% ipython --no-banner

In [1]: import numpy as np

In [2]: from numpy import linalg as LA

In [3]: np.set_printoptions(precision=3, suppress=True, linewidth=160, legacy="1.25")

In [4]: W0 = np.loadtxt("w.csv", delimiter=",")

In [5]: W0
Out[5]: 
array([[ 2.,  1.,  3., -2.],
       [ 1.,  4., -3.,  0.],
       [ 3., -3., -2., -2.],
       [-2.,  0., -2.,  0.]])

In [6]: # symmetric, so the eigenvalues are real

In [7]: LA.eigvals(W0)
Out[7]: array([-4.894, -1.28 ,  4.513,  5.661])

In [8]: round(LA.det(2 * W0), 3), round(float(LA.det(W0)), 3)
Out[8]: (2560.0, 160.0)

In [9]: vals, vecs = LA.eig(W0)

In [10]: np.sort(LA.eigvals(LA.inv(W0)))
Out[10]: array([-0.781, -0.204,  0.177,  0.222])

In [11]: vals
Out[11]: array([-4.894, -1.28 ,  4.513,  5.661])

In [12]: vals, vecs = LA.eigh(W0)

In [13]: np.round(vals.sum(), 3), np.trace(W0)
Out[13]: (4.0, 4.0)

In [14]: vals
Out[14]: array([-4.894, -1.28 ,  4.513,  5.661])

In [15]: mat = np.load("data.npy")

In [16]: mat
Out[16]: 
array([[0., 0., 2.],
       [0., 0., 1.],
       [2., 1., 0.]])

In [17]: # rank 2

In [18]: def softmax(z):
    ...:     e = np.exp(z - z.max(axis=-1, keepdims=True))
    ...:     return e / e.sum(axis=-1, keepdims=True)
    ...: 

In [19]: np.round(softmax(10 * mat[1]), 3) + 0
Out[19]: array([0., 0., 1.])

In [20]: softmax(mat).sum(axis=1)
Out[20]: array([1., 1., 1.])

In [21]: scores = mat @ mat.T / np.sqrt(3)

In [22]: softmax(scores)[1] @ mat
Out[22]: array([0.336, 0.168, 1.365])

In [23]: np.abs(mat).max()
Out[23]: 2.0

In [24]: mat.mean(axis=0)
Out[24]: array([0.667, 0.333, 1.   ])

In [25]: A = np.array([[0, 0, 0], [1, 3, 2], [2, 2, 2]])

In [26]: A[1] = A[2]

In [27]: A
Out[27]: 
array([[0, 0, 0],
       [2, 2, 2],
       [2, 2, 2]])

In [28]: # null space of dimension 2

In [29]: proj = np.triu(np.array([[1, 5, 4], [7, 5, 2], [8, 5, 1]]), 1) + np.eye(3)

In [30]: out = proj @ A @ LA.inv(proj)

In [31]: LA.matrix_rank(out)
Out[31]: 1

In [32]: np.round(LA.det(out), 3)
Out[32]: -0.0

In [33]: np.round(np.poly(out), 3) + 0
Out[33]: array([ 1., -4.,  0.,  0.])

In [34]: out
Out[34]: 
array([[ 18., -72.,  90.],
       [  6., -24.,  30.],
       [  2.,  -8.,  10.]])

In [35]: out = np.array([[-1, 1], [-3, 0], [-1, 4]])

In [36]: cent = np.array([[1, 4, -7], [3, 4, -3]])

In [37]: M = out @ cent

In [38]: M
Out[38]: 
array([[  2,   0,   4],
       [ -3, -12,  21],
       [ 11,  12,  -5]])

In [39]: # rank 2

In [40]: left, s, VT = LA.svd(M)

In [41]: vecs = VT[:(s > 1e-8).sum()]

In [42]: rng = np.random.default_rng(95390)

In [43]: x0 = M[1] + 5 * M[0] + rng.integers(2) * np.eye(3)[1]

In [44]: x0
Out[44]: array([  7., -12.,  41.])

In [45]: np.allclose(vecs.T @ vecs @ x0, x0)
Out[45]: True

In [46]: np.diag(vecs.T @ vecs)
Out[46]: array([0.602, 0.497, 0.901])

In [47]: round(float(LA.norm(x0 - vecs.T @ vecs @ x0)), 3)
Out[47]: 0.0

In [48]: data = np.arange(6).reshape(3, 2) + -1

In [49]: data
Out[49]: 
array([[-1,  0],
       [ 1,  2],
       [ 3,  4]])

In [50]: out = data / LA.norm(data, axis=1, keepdims=True)

In [51]: C2 = out @ out.T

In [52]: (np.abs(C2) > 0.9).astype(int)
Out[52]: 
array([[1, 0, 0],
       [0, 1, 1],
       [0, 1, 1]])

In [53]: C2
Out[53]: 
array([[ 1.   , -0.447, -0.6  ],
       [-0.447,  1.   ,  0.984],
       [-0.6  ,  0.984,  1.   ]])

In [54]: np.argwhere(np.triu(np.abs(C2) > 0.95, 1))
Out[54]: array([[1, 2]])

In [55]: LA.norm(out, axis=1)
Out[55]: array([1., 1., 1.])

In [56]: C2[0]
Out[56]: array([ 1.   , -0.447, -0.6  ])

In [57]: np.allclose(C2[:-1].T @ LA.lstsq(C2[:-1].T, C2[-1])[0], C2[-1])
Out[57]: True

In [58]: LA.lstsq(C2[:-1].T, C2[-1])[2]
Out[58]: 2

In [59]: np.unique(C2.round(6), axis=0).shape
Out[59]: (3, 3)

In [60]: C2 @ LA.pinv(C2) @ C2
Out[60]: 
array([[ 1.   , -0.447, -0.6  ],
       [-0.447,  1.   ,  0.984],
       [-0.6  ,  0.984,  1.   ]])

In [61]: out = np.array([[9, -1, 5], [-4, -2, 4]])

In [62]: np.einsum("ij->j", data)
Out[62]: array([3, 6])

In [63]: LA.matrix_rank(data @ out)
Out[63]: 2

In [64]: LA.matrix_rank(np.vstack([data, out.T]))
Out[64]: 2

In [65]: data @ out
Out[65]: 
array([[ -9,   1,  -5],
       [  1,  -5,  13],
       [ 11, -11,  31]])

In [66]: np.einsum("ik,kj->ij", data, out)
Out[66]: 
array([[ -9,   1,  -5],
       [  1,  -5,  13],
       [ 11, -11,  31]])

In [67]: u = np.array([-2, 0])

In [68]: np.polyval(u, data[1])
Out[68]: array([-2, -4])

In [69]: np.convolve(data[1], u)
Out[69]: array([-2, -4,  0])

In [70]: np.correlate(data[1], data[0], "full")
Out[70]: array([ 0, -1, -2])

In [71]: q = data.astype(float).copy()

In [72]: for j in range(2):
    ...:     q[:, j] -= q[:, :j] @ (q[:, :j].T @ q[:, j])
    ...:     q[:, j] /= LA.norm(q[:, j])
    ...: 

In [73]: np.round(q.T @ data, 3) + 0
Out[73]: 
array([[3.317, 4.221],
       [0.   , 1.477]])

In [74]: q
Out[74]: 
array([[-0.302,  0.862],
       [ 0.302,  0.492],
       [ 0.905,  0.123]])

In [75]: F = np.load("block10.npy")

In [76]: F
Out[76]: 
array([[-38.085,   3.744,  29.806],
       [-18.102,   4.894,  16.267],
       [-12.994,   4.573,  12.79 ],
       [-12.738,   4.546,  12.614],
       [-12.339,   4.502,  12.339],
       [-11.171,   4.354,  11.529],
       [ -7.878,   3.768,   9.191],
       [ -0.528,   0.546,   2.048],
       [ -0.354,   0.379,   1.608],
       [ -0.225,   0.245,   1.197],
       [  0.016,   0.748,  -4.325],
       [  0.1  ,   3.154,  -8.955],
       [  0.154,   3.63 ,  -9.718],
       [  0.174,   3.787,  -9.963],
       [  0.176,   3.806,  -9.994],
       [  0.314,   4.739, -11.41 ],
       [  2.492,  13.046, -22.567],
       [  3.081,  14.747, -24.705],
       [ 11.244,  33.315, -47.099]])

In [77]: Xc = (F - F.mean(axis=0)) / F.std(axis=0)

In [78]: np.argwhere(np.abs(Xc) > 2)
Out[78]: 
array([[ 0,  0],
       [18,  1],
       [18,  2]])

In [79]: coef = LA.lstsq(np.delete(Xc, 0, axis=1), Xc[:, 0])[0]

In [80]: np.abs(coef).argmax()
Out[80]: 1

In [81]: out = np.c_[F[:, :1] @ np.array([[9]]), np.array([-2, 2, -2, 8, -4, 9, 5, -6, -1, -4, 4, 1, 9, 9, -6, -9, 4, 0, 4])]

In [82]: out
Out[82]: 
array([[-342.765,   -2.   ],
       [-162.918,    2.   ],
       [-116.946,   -2.   ],
       [-114.642,    8.   ],
       [-111.051,   -4.   ],
       [-100.539,    9.   ],
       [ -70.902,    5.   ],
       [  -4.752,   -6.   ],
       [  -3.186,   -1.   ],
       [  -2.025,   -4.   ],
       [   0.144,    4.   ],
       [   0.9  ,    1.   ],
       [   1.386,    9.   ],
       [   1.566,    9.   ],
       [   1.584,   -6.   ],
       [   2.826,   -9.   ],
       [  22.428,    4.   ],
       [  27.729,    0.   ],
       [ 101.196,    4.   ]])

In [83]: LA.norm(LA.qr(F)[0].T @ out, axis=0) ** 2 / ((out ** 2).sum(axis=0) + 1e-12)
Out[83]: array([1.   , 0.077])

In [84]: idx = rng.integers(0, 3, 3)

In [85]: E = np.array([[1, 2, 0], [1, 2, 0], [1, 2, 2]]) * (idx[:, None] == idx)

In [86]: E
Out[86]: 
array([[1, 0, 0],
       [0, 2, 0],
       [0, 2, 2]])

In [87]: # 2 groups of indices that never mix

In [88]: T = np.stack([E, 3 * E, E[::-1]])

In [89]: LA.matrix_rank(T)
Out[89]: array([3, 3, 3])

In [90]: LA.norm(T, axis=(1, 2))
Out[90]: array([ 3.606, 10.817,  3.606])

In [91]: np.einsum("bij,cij->bc", T, T)
Out[91]: 
array([[ 13,  39,   4],
       [ 39, 117,  12],
       [  4,  12,  13]])

In [92]: LA.matrix_rank(T.reshape(3, -1))
Out[92]: 2
